$ python3 -q
>>> import numpy as np
>>> np.set_printoptions(suppress=True, linewidth=160)
>>> def rnd(a):
...     return np.round(a, 3) + 0
... 
>>> out = np.array([[3, 0, 0, -3], [2, 2, -1, 3], [-2, 3, -1, 0], [3, 1, -3, 1]])
>>> M = out.T @ out
>>> print(M)
[[26  1 -9  0]
 [ 1 14 -8  7]
 [-9 -8 11 -6]
 [ 0  7 -6 19]]
>>> proj = np.triu(np.array([[4, 9, 3, 9], [1, 9, 1, 3], [8, 0, 0, 9], [6, 5, 8, 8]]), 1) + np.eye(4)
>>> out = proj @ M @ np.linalg.inv(proj)
>>> print(rnd(np.poly(out)))
[     1.    -70.   1542. -11260.  19044.]
>>> print(out)
[[   8.   94. -220. 1842.]
 [  -8.   99.  -90.  643.]
 [  -9.  136. -152. 1206.]
 [   0.    7.  -13.  115.]]
>>> print(rnd(np.linalg.det(out)))
19044.0
>>> print(out @ out)
[[ 1292. -6968.  -726. 21688.]
 [  -46.  1310. -1829. 14326.]
 [  208.   388. -2834. 26248.]
 [   61.  -270.  -149.  2048.]]
>>> print(rnd(np.sort(np.abs(np.linalg.eigvals(out)))))
[ 2.394  9.749 24.374 33.483]
>>> m1 = np.load("dump.npy")
>>> print(m1)
[[-2 -1  0  1]
 [ 2  3  4  5]]
>>> # row 1 dominates
>>> out = np.array([[3, 2, 2], [1, -5, -3]])
>>> C = np.kron(out, m1)
>>> print(rnd(np.linalg.norm(C, 2)), rnd(np.linalg.norm(out, 2) * np.linalg.norm(m1, 2)))
47.553 47.553
>>> print(C)
[[ -6  -3   0   3  -4  -2   0   2  -4  -2   0   2]
 [  6   9  12  15   4   6   8  10   4   6   8  10]
 [ -2  -1   0   1  10   5   0  -5   6   3   0  -3]
 [  2   3   4   5 -10 -15 -20 -25  -6  -9 -12 -15]]
>>> out = m1 / np.sqrt((m1 ** 2).mean(axis=1, keepdims=True))
>>> print(rnd(np.linalg.norm(out, axis=1)))
[2. 2.]
